$ ipython --no-banner

In [1]: import numpy as np

In [2]: from numpy import linalg as LA

In [3]: np.set_printoptions(suppress=True, linewidth=200)

In [4]: M = np.load("data.npy")

In [5]: print(M)
[[ -1  -2   1  -3   2  -2   2  -2]
 [ -5 -10   5 -15  10 -10  10 -10]
 [ -4  -8   4 -12   8  -8   8  -8]
 [  2   4  -2   6  -4   4  -4   4]
 [ -5 -10   5 -15  10 -10  10 -10]
 [  0   0   0   0   0   0   0   0]]

In [6]: rng = np.random.default_rng(612759)

In [7]: Y = M + rng.integers(-2, 3, (6, 1)) @ rng.integers(-2, 3, (1, 8))

In [8]: print(Y)
[[ -3  -3   0  -3   2  -2   3  -2]
 [ -1  -8   7 -15  10 -10   8 -10]
 [  0  -6   6 -12   8  -8   6  -8]
 [  6   6   0   6  -4   4  -6   4]
 [ -5 -10   5 -15  10 -10  10 -10]
 [  0   0   0   0   0   0   0   0]]

In [9]: print(Y - M)
[[-2 -1 -1  0  0  0  1  0]
 [ 4  2  2  0  0  0 -2  0]
 [ 4  2  2  0  0  0 -2  0]
 [ 4  2  2  0  0  0 -2  0]
 [ 0  0  0  0  0  0  0  0]
 [ 0  0  0  0  0  0  0  0]]

In [10]: print(np.round(LA.svd(Y - M, compute_uv=False), 2) + 0)
[9.54 0.   0.   0.   0.   0.  ]

In [11]: print(LA.matrix_rank(Y - M, tol=1e-8))
1

In [12]: print(round(float(LA.norm(M, 2)), 2))
46.91

In [13]: print(np.abs(np.diag(LA.qr(M)[1])) > 1e-9)
[ True False False False False False]

In [14]: print(LA.lstsq(M[:-1].T, M[-1])[2])
1

In [15]: Uu, sigma, Vt = LA.svd(M)

In [16]: print(sigma.round(2) + 0)
[46.91  0.    0.    0.    0.    0.  ]

In [17]: Y = Uu[:, :1] @ np.diag(sigma[:1]) @ Vt[:1]

In [18]: print(np.round(LA.norm(M - Y) / LA.norm(M), 2))
0.0

In [19]: print(np.round(np.abs(M - Y).max(), 2))
0.0

In [20]: print(LA.matrix_rank(M, rtol=0.05))
1

In [21]: mat = np.array([[18, 18, 9, 9, 18, 18, 18, 0, 18, 18],
    ...:     [16, 16, 8, 8, 16, 16, 16, 0, 16, 16],
    ...:     [0, 0, 0, 0, 0, 0, 0, 0, 0, 0]])

In [22]: print(mat)
[[18 18  9  9 18 18 18  0 18 18]
 [16 16  8  8 16 16 16  0 16 16]
 [ 0  0  0  0  0  0  0  0  0  0]]

In [23]: # rank 1

In [24]: rank = LA.matrix_rank(mat)

In [25]: print(rank)
1

In [26]: null = LA.svd(mat)[2][rank:].T

In [27]: print(null.shape)
(10, 9)

In [28]: print([int(LA.matrix_rank(np.delete(mat, i, axis=0))) for i in range(3)])
[1, 1, 1]

In [29]: print(np.round(null @ null.T, 2))
[[ 0.87 -0.13 -0.07 -0.07 -0.13 -0.13 -0.13  0.   -0.13 -0.13]
 [-0.13  0.87 -0.07 -0.07 -0.13 -0.13 -0.13  0.   -0.13 -0.13]
 [-0.07 -0.07  0.97 -0.03 -0.07 -0.07 -0.07  0.   -0.07 -0.07]
 [-0.07 -0.07 -0.03  0.97 -0.07 -0.07 -0.07  0.   -0.07 -0.07]
 [-0.13 -0.13 -0.07 -0.07  0.87 -0.13 -0.13  0.   -0.13 -0.13]
 [-0.13 -0.13 -0.07 -0.07 -0.13  0.87 -0.13  0.   -0.13 -0.13]
 [-0.13 -0.13 -0.07 -0.07 -0.13 -0.13  0.87  0.   -0.13 -0.13]
 [ 0.    0.    0.    0.    0.    0.    0.    1.    0.    0.  ]
 [-0.13 -0.13 -0.07 -0.07 -0.13 -0.13 -0.13  0.    0.87 -0.13]
 [-0.13 -0.13 -0.07 -0.07 -0.13 -0.13 -0.13  0.   -0.13  0.87]]

In [30]: Uu, sigma, Vt = LA.svd(mat)

In [31]: vecs = Vt[:(sigma > 1e-8).sum()]

In [32]: x = mat[1] + 2 * mat[2] + rng.integers(2) * np.eye(10)[1]

In [33]: print(x)
[16. 16.  8.  8. 16. 16. 16.  0. 16. 16.]

In [34]: print(np.round(np.diag(vecs.T @ vecs), 2))
[0.13 0.13 0.03 0.03 0.13 0.13 0.13 0.   0.13 0.13]

In [35]: print(LA.matrix_rank(np.vstack([mat, x])))
1

In [36]: print(np.round(vecs.T @ vecs, 2))
[[0.13 0.13 0.07 0.07 0.13 0.13 0.13 0.   0.13 0.13]
 [0.13 0.13 0.07 0.07 0.13 0.13 0.13 0.   0.13 0.13]
 [0.07 0.07 0.03 0.03 0.07 0.07 0.07 0.   0.07 0.07]
 [0.07 0.07 0.03 0.03 0.07 0.07 0.07 0.   0.07 0.07]
 [0.13 0.13 0.07 0.07 0.13 0.13 0.13 0.   0.13 0.13]
 [0.13 0.13 0.07 0.07 0.13 0.13 0.13 0.   0.13 0.13]
 [0.13 0.13 0.07 0.07 0.13 0.13 0.13 0.   0.13 0.13]
 [0.   0.   0.   0.   0.   0.   0.   0.   0.   0.  ]
 [0.13 0.13 0.07 0.07 0.13 0.13 0.13 0.   0.13 0.13]
 [0.13 0.13 0.07 0.07 0.13 0.13 0.13 0.   0.13 0.13]]

In [37]: print(np.round(LA.norm(x - vecs.T @ vecs @ x), 2))
0.0

In [38]: W1 = np.array([[-2, -2, 0],
    ...:     [2, -2, -1],
    ...:     [0, 0, -1],
    ...:     [-1, -3, -2],
    ...:     [-3, 2, 0],
    ...:     [2, -1, 1],
    ...:     [1, -3, 0],
    ...:     [0, 1, 1],
    ...:     [0, -2, -1],
    ...:     [1, -1, 2]])

In [39]: coef = np.array([3, 3, 0])

In [40]: H = np.maximum(mat @ W1 + coef, 0)

In [41]: print((H > 0).astype(int))
[[1 0 0]
 [1 0 0]
 [1 1 0]]

In [42]: print(H)
[[12  0  0]
 [11  0  0]
 [ 3  3  0]]

In [43]: Z = np.array([[1, -3], [-2, 0], [1, 1]])

In [44]: print(W1 @ Z)
[[ 2  6]
 [ 5 -7]
 [-1 -1]
 [ 3  1]
 [-7  9]
 [ 5 -5]
 [ 7 -3]
 [-1  1]
 [ 3 -1]
 [ 5 -1]]

In [45]: print((H @ Z).round(6).argmax(axis=1))
[0 0 0]

In [46]: J = np.array([[10, -11, -8, 23, -20, -27, 10],
    ...:     [10, -31, -18, 8, -45, -17, 10],
    ...:     [6, 7, 2, 24, 5, -23, 6],
    ...:     [-10, 23, 14, -14, 35, 21, -10],
    ...:     [-2, 15, 8, 5, 20, -1, -2],
    ...:     [8, -20, -12, 10, -30, -16, 8],
    ...:     [10, -23, -14, 14, -35, -21, 10]])

In [47]: print(LA.cond(J) > 100)
True

In [48]: print([round(float(x), 2) for x in LA.svd(J, compute_uv=False)[:3]])
[115.82, 44.42, 0.0]

In [49]: print(np.round(LA.norm(J, 2) / LA.norm(J), 2))
0.93

In [50]: Uu, sigma, Vt = LA.svd(J)

In [51]: vecs = Vt[:(sigma > 1e-8).sum()]

In [52]: x = J[0] + -2 * J[4] + rng.integers(2) * np.eye(7)[6]

In [53]: print(x)
[ 14. -41. -24.  13. -60. -25.  14.]

In [54]: print(round(float(LA.norm(x - vecs.T @ vecs @ x)), 2))
0.0

In [55]: print(LA.matrix_rank(np.vstack([J, x])))
2

In [56]: print(np.round(np.diag(vecs.T @ vecs), 2))
[0.05 0.31 0.09 0.46 0.57 0.46 0.05]

In [57]: print(np.allclose(vecs.T @ vecs @ x, x))
True

In [58]: print(np.round(vecs.T @ vecs, 2))
[[ 0.05 -0.04 -0.03  0.12 -0.08 -0.14  0.05]
 [-0.04  0.31  0.17  0.1   0.42 -0.02 -0.04]
 [-0.03  0.17  0.09  0.02  0.23  0.03 -0.03]
 [ 0.12  0.1   0.02  0.46  0.05 -0.45  0.12]
 [-0.08  0.42  0.23  0.05  0.57  0.06 -0.08]
 [-0.14 -0.02  0.03 -0.45  0.06  0.46 -0.14]
 [ 0.05 -0.04 -0.03  0.12 -0.08 -0.14  0.05]]

In [59]: Uu, sigma, Vt = LA.svd(J)

In [60]: print(sigma.round(2) + 0)
[115.82  44.42   0.     0.     0.     0.     0.  ]

In [61]: Y = Uu[:, :2] @ np.diag(sigma[:2]) @ Vt[:2]

In [62]: print(round(np.abs(J - Y).max(), 2))
0.0

In [63]: print(LA.matrix_rank(J, rtol=0.05))
2

In [64]: rank = LA.matrix_rank(J)

In [65]: print(rank)
2

In [66]: null = LA.svd(J)[2][rank:].T

In [67]: print(LA.matrix_rank(J.T @ J), LA.matrix_rank(J @ J.T))
2 2

In [68]: print(np.allclose(J @ null, 0))
True

In [69]: print(null.shape)
(7, 5)

In [70]: print([int(LA.matrix_rank(J[:i])) for i in range(1, len(J) + 1)])
[1, 2, 2, 2, 2, 2, 2]

In [71]: print(np.round(J @ LA.pinv(J) @ J, 2))
[[ 10. -11.  -8.  23. -20. -27.  10.]
 [ 10. -31. -18.   8. -45. -17.  10.]
 [  6.   7.   2.  24.   5. -23.   6.]
 [-10.  23.  14. -14.  35.  21. -10.]
 [ -2.  15.   8.   5.  20.  -1.  -2.]
 [  8. -20. -12.  10. -30. -16.   8.]
 [ 10. -23. -14.  14. -35. -21.  10.]]

In [72]: print(np.unique(J.round(6), axis=0).shape)
(7, 7)

In [73]: print(round(float(np.trace(LA.pinv(J) @ J)), 2))
2.0

In [74]: data = np.load("a.npy")

In [75]: print(data)
[[-4  3  5  0  0  0  0  0 -3]
 [ 0 -5  0  0  0  0  0 -1  0]
 [ 0  0  0  1  0  2  0  0  0]
 [ 0  0  0  0  0  0 -4 -5  0]
 [ 0  0  0  2  0  0  0  0  0]
 [ 0 -5  0  0  0  0  0  0  0]
 [ 1  0  0  0  1  0 -5  2  0]]

In [76]: print([round(float(x), 2) for x in LA.svd(data, compute_uv=False)[:3]])
[8.76, 6.85, 5.93]

In [77]: print(round(float(LA.norm(data, 2) / LA.norm(data)), 2))
0.63

In [78]: print(np.argsort(-LA.norm(data, axis=0).round(6), kind="stable")[:3])
[1 6 7]

In [79]: K = np.load("test10.npy")

In [80]: print(K)
[[  0  12   1]
 [-12   0   7]
 [ -1  -7   0]]

In [81]: z = rng.permutation(7)

In [82]: print(z)
[3 4 1 2 5 6 0]

In [83]: Y = J[z][:, z]

In [84]: print(Y)
[[-14  35  23  14  21 -10 -10]
 [  5  20  15   8  -1  -2  -2]
 [  8 -45 -31 -18 -17  10  10]
 [ 24   5   7   2 -23   6   6]
 [ 10 -30 -20 -12 -16   8   8]
 [ 14 -35 -23 -14 -21  10  10]
 [ 23 -20 -11  -8 -27  10  10]]

In [85]: print(np.diag(Y))
[-14  20 -31   2 -16  10  10]

In [86]: print(np.round(np.sort(np.abs(LA.eigvals(Y))), 2) + 0)
[ 0.    0.    0.    0.    0.   16.81 35.81]

In [87]: F = np.load("run5.npy")

In [88]: print(F.round(2))
[[-1.39  3.04 -1.85 -0.05 -0.72 -0.95]
 [ 0.38 -0.35  0.77 -2.86 -0.62 -2.56]
 [ 2.65 -0.39 -1.49  1.73 -0.66 -1.78]
 [ 1.51  0.15 -2.19 -2.06  1.59  1.46]
 [-0.25 -1.16 -1.11 -0.69 -3.32  1.37]
 [-2.14 -2.26 -1.93  0.3   1.05 -1.17]]

In [89]: x = np.array([7, 5, 1, 6, 5, 2])

In [90]: print(np.round((F * x).sum(axis=1), 2))
[ -2.14 -23.78  18.62   7.71 -26.65 -23.53]

In [91]: print(np.round(F @ np.ones(6), 2))
[-1.91 -5.25  0.05  0.47 -5.16 -6.15]

In [92]: print(np.round(F @ np.eye(6)[5], 2))
[-0.95 -2.56 -1.78  1.46  1.37 -1.17]

In [93]: print(np.round((F + F.T) / 2, 2))
[[-1.39  1.71  0.4   0.73 -0.48 -1.55]
 [ 1.71 -0.35  0.19 -1.36 -0.89 -2.41]
 [ 0.4   0.19 -1.49 -0.23 -0.89 -1.86]
 [ 0.73 -1.36 -0.23 -2.06  0.45  0.88]
 [-0.48 -0.89 -0.89  0.45 -3.32  1.21]
 [-1.55 -2.41 -1.86  0.88  1.21 -1.17]]

In [94]: print(np.round((F - F.T) / 2, 2))
[[ 0.    1.33 -2.25 -0.78 -0.23  0.6 ]
 [-1.33  0.    0.58 -1.51  0.27 -0.15]
 [ 2.25 -0.58  0.    1.96  0.23  0.07]
 [ 0.78  1.51 -1.96  0.    1.14  0.58]
 [ 0.23 -0.27 -0.23 -1.14  0.    0.16]
 [-0.6   0.15 -0.07 -0.58 -0.16  0.  ]]

In [95]: A = np.array([[2.0, 0.9, -1.7, -0.4, -1.1, -0.4],
    ...:     [-24.0, -1.6, 0.0, 0.1, -1.2, 0.2],
    ...:     [22.0, -1.1, -1.4, 0.9, -0.5, 1.2],
    ...:     [16.0, 1.3, -0.6, 0.6, 0.9, -1.7],
    ...:     [-8.0, 0.0, -0.4, -0.5, -0.3, 2.1]])

In [96]: print(LA.cond(A) > 100)
False

In [97]: print(LA.matrix_rank(A, rtol=0.1))
1

In [98]: Uu, sigma, Vt = LA.svd(A)

In [99]: print(sigma.round(2))
[37.26  3.52  2.34  1.94  0.6 ]

In [100]: Y = Uu[:, :1] @ np.diag(sigma[:1]) @ Vt[:1]

In [101]: print(round(float(np.abs(A - Y).max()), 2))
1.96

In [102]: feats = np.loadtxt("layer9.csv", delimiter=",")

In [103]: print(feats)
[[ 0. -3.  0.]
 [ 0.  0.  2.]
 [ 0.  0.  0.]]

In [104]: print([int(LA.matrix_rank(LA.matrix_power(feats, p))) for p in range(1, 4)])
[2, 1, 0]

In [105]: print(np.round(LA.matrix_power(feats - np.diag(np.diag(feats)), 3), 2))
[[0. 0. 0.]
 [0. 0. 0.]
 [0. 0. 0.]]
